% ipython --no-banner

In [1]: import numpy as np

In [2]: np.set_printoptions(suppress=True, linewidth=160)

In [3]: data = np.array([[-1, 2, 2, -2, 0],
   ...:     [0, 1, 2, 1, -2],
   ...:     [1, -1, 0, -1, -2],
   ...:     [-1, 2, -1, -2, 0]])

In [4]: data[-1] = data[0] + 4 * data[1]

In [5]: print(data)
[[-1  2  2 -2  0]
 [ 0  1  2  1 -2]
 [ 1 -1  0 -1 -2]
 [-1  6 10  2 -8]]

In [6]: print(np.round(np.linalg.norm(data, 2) / np.linalg.norm(data), 3))
0.965

In [7]: print([round(float(x), 3) for x in np.linalg.svd(data, compute_uv=False)[:3]])
[14.794, 3.244, 2.372]

In [8]: print(np.linalg.cond(data) > 100)
True

In [9]: x = np.array([-2, 2, -3, 0, 3])

In [10]: a = np.maximum(data @ x, 0)

In [11]: print(np.maximum(data @ x, 0) - np.maximum(-data @ x, 0))
[  0 -10 -10 -40]

In [12]: print(np.round(np.tanh(data @ x), 3))
[ 0. -1. -1. -1.]

In [13]: print(a)
[0 0 0 0]

In [14]: print(np.maximum(data @ (3 * x), 0))
[0 0 0 0]

In [15]: m1 = np.loadtxt("layer11.csv", delimiter=",")

In [16]: print(m1.round(3))
[[-0.905  0.308 -0.294]
 [-0.19  -0.91  -0.368]
 [-0.381 -0.277  0.882]]

In [17]: print(round(float(m1[:, 2] @ m1[:, 0]), 3))
0.0

In [18]: print(np.round(m1 @ m1.T, 3) + 0)
[[1. 0. 0.]
 [0. 1. 0.]
 [0. 0. 1.]]

In [19]: print(np.round(np.linalg.pinv(m1), 3))
[[-0.905 -0.19  -0.381]
 [ 0.308 -0.91  -0.277]
 [-0.294 -0.368  0.882]]

In [20]: B = m1 / np.sqrt((m1 ** 2).mean(axis=1, keepdims=True))

In [21]: print(np.round(np.linalg.norm(B, axis=1), 3))
[1.732 1.732 1.732]

In [22]: print(np.linalg.matrix_rank(B) == np.linalg.matrix_rank(m1))
True

In [23]: print(np.linalg.matrix_rank(m1 - m1.mean(axis=1, keepdims=True)))
2

In [24]: x = np.array([-6, -7, 1])

In [25]: rhs = m1 @ x

In [26]: print(rhs.round(3))
[2.978 7.147 5.104]

In [27]: print(np.round(np.linalg.solve(m1, rhs + m1[:, 0]), 3))
[-5. -7.  1.]

In [28]: print(np.round(np.linalg.solve(m1, m1[:, 2]), 3))
[-0. -0.  1.]

In [29]: rng = np.random.default_rng(39493)

In [30]: labels = rng.permutation(3)

In [31]: print(labels)
[2 0 1]

In [32]: B = m1[labels][:, labels]

In [33]: print(np.round(np.sort(np.abs(np.linalg.eigvals(B))), 3))
[1. 1. 1.]

In [34]: print(B.round(3))
[[ 0.882 -0.381 -0.277]
 [-0.294 -0.905  0.308]
 [-0.368 -0.19  -0.91 ]]

In [35]: print(np.allclose(B, m1))
False

In [36]: G = B.T @ B

In [37]: print(np.round(np.linalg.eigvalsh(G)[::-1], 3))
[1. 1. 1.]

In [38]: print(np.linalg.matrix_rank(G))
3

In [39]: print(np.allclose(G, G.T))
True

In [40]: cent = 10 * np.array([[1.4, -0.7, 0.0, -0.1], [0.7, 0.7, 0.7, -0.8]])

In [41]: labels = rng.integers(0, 2, 14)

In [42]: feats = cent[labels] + rng.normal(size=(14, 4))

In [43]: print(feats.round(3))
[[ 5.963  7.383  7.813 -8.516]
 [ 7.311  6.379  8.626 -7.054]
 [13.689 -6.    -0.219 -0.897]
 [ 6.743  7.426  6.765 -7.407]
 [12.335 -8.032  0.103 -0.768]
 [ 6.74   7.58   6.595 -8.339]
 [14.494 -6.05  -0.314  0.781]
 [14.847 -6.53  -1.191  0.145]
 [ 6.926  5.559  6.867 -7.167]
 [11.69  -8.003  0.476 -1.05 ]
 [ 5.252  7.486  6.998 -6.793]
 [ 7.333  8.256  9.239 -6.796]
 [ 5.625  7.453  5.071 -6.648]
 [13.839 -5.534 -0.993 -2.165]]

In [44]: B = feats / np.sqrt((feats ** 2).mean(axis=1, keepdims=True))

In [45]: print(np.linalg.matrix_rank(B) == np.linalg.matrix_rank(feats))
True

In [46]: print(np.linalg.matrix_rank(feats - feats.mean(axis=1, keepdims=True)))
3

In [47]: print(np.round(np.linalg.norm(B, axis=1), 3))
[2. 2. 2. 2. 2. 2. 2. 2. 2. 2. 2. 2. 2. 2.]
